>>> import numpy as np
>>> from numpy import linalg as LA
>>> np.set_printoptions(precision=2, suppress=True, linewidth=120)
>>> W0 = np.array([[2, 0, -2, -1], [0, 2, -2, 1], [1, 2, 1, -2]])
>>> W0[-1] = W0[0] + 5 * W0[1]
>>> W0
array([[  2,   0,  -2,  -1],
       [  0,   2,  -2,   1],
       [  2,  10, -12,   4]])
>>> Uu, sv, VT = LA.svd(W0)
>>> vecs = VT[:(sv > 1e-8).sum()]
>>> rng = np.random.default_rng(90863)
>>> x = W0[0] + 4 * W0[2] + rng.integers(2) * np.eye(4)[0]
>>> x
array([ 10.,  40., -50.,  15.])
>>> round(LA.norm(x - vecs.T @ vecs @ x), 2)
np.float64(0.0)
>>> print(LA.matrix_rank(np.vstack([W0, x])))
2
>>> np.round(vecs.T @ vecs, 2) + 0
array([[ 0.5 , -0.17, -0.33, -0.33],
       [-0.17,  0.5 , -0.33,  0.33],
       [-0.33, -0.33,  0.67,  0.  ],
       [-0.33,  0.33,  0.  ,  0.33]])
>>> np.diag(vecs.T @ vecs)
array([0.5 , 0.5 , 0.67, 0.33])
>>> Uu, sv, VT = LA.svd(W0, full_matrices=False)
>>> np.allclose(Uu * sv @ VT, W0)
True
>>> np.round(sv / sv[0], 2) + 0
array([1.  , 0.16, 0.  ])
>>> print(np.abs(VT[0]))
[0.13 0.61 0.74 0.24]
>>> np.cumsum(sv ** 2) / np.sum(sv ** 2)
array([0.97, 1.  , 1.  ])
>>> np.round(Uu.T @ W0 @ VT.T, 2) + 0
array([[16.58,  0.  ,  0.  ],
       [ 0.  ,  2.66,  0.  ],
       [ 0.  ,  0.  ,  0.  ]])
>>> C = np.array([[-1.5, 0.8, -1.2], [-1.2, 1.3, -0.4]])
>>> K = np.array([[2, -1],
...     [1, -2],
...     [3, -3],
...     [2, 3],
...     [-2, -1],
...     [3, 3],
...     [1, 3],
...     [-2, 2],
...     [-2, 2],
...     [-2, -2],
...     [-2, 1],
...     [2, 3]]) @ C + 0.05 * rng.normal(size=(12, 3))
>>> K
array([[-1.77,  0.33, -2.02],
       [ 0.91, -1.83, -0.42],
       [-0.89, -1.41, -2.39],
       [-6.63,  5.48, -3.64],
       [ 4.21, -2.88,  2.77],
       [-7.98,  6.29, -4.82],
       [-4.98,  4.78, -2.55],
       [ 0.56,  1.04,  1.61],
       [ 0.65,  1.05,  1.59],
       [ 5.42, -4.08,  3.17],
       [ 1.75, -0.26,  1.99],
       [-6.59,  5.45, -3.54]])
>>> Xc = (K - K.mean(axis=0)) / K.std(axis=0)
>>> print(Xc.std(axis=0))
[1. 1. 1.]
>>> print(np.argwhere(np.abs(Xc) > 2))
[]
>>> coef = LA.lstsq(np.delete(Xc, 0, axis=1), Xc[:, 0])[0]
>>> coef
array([-0.55,  0.51])
>>> np.abs(coef).argmax()
np.int64(0)
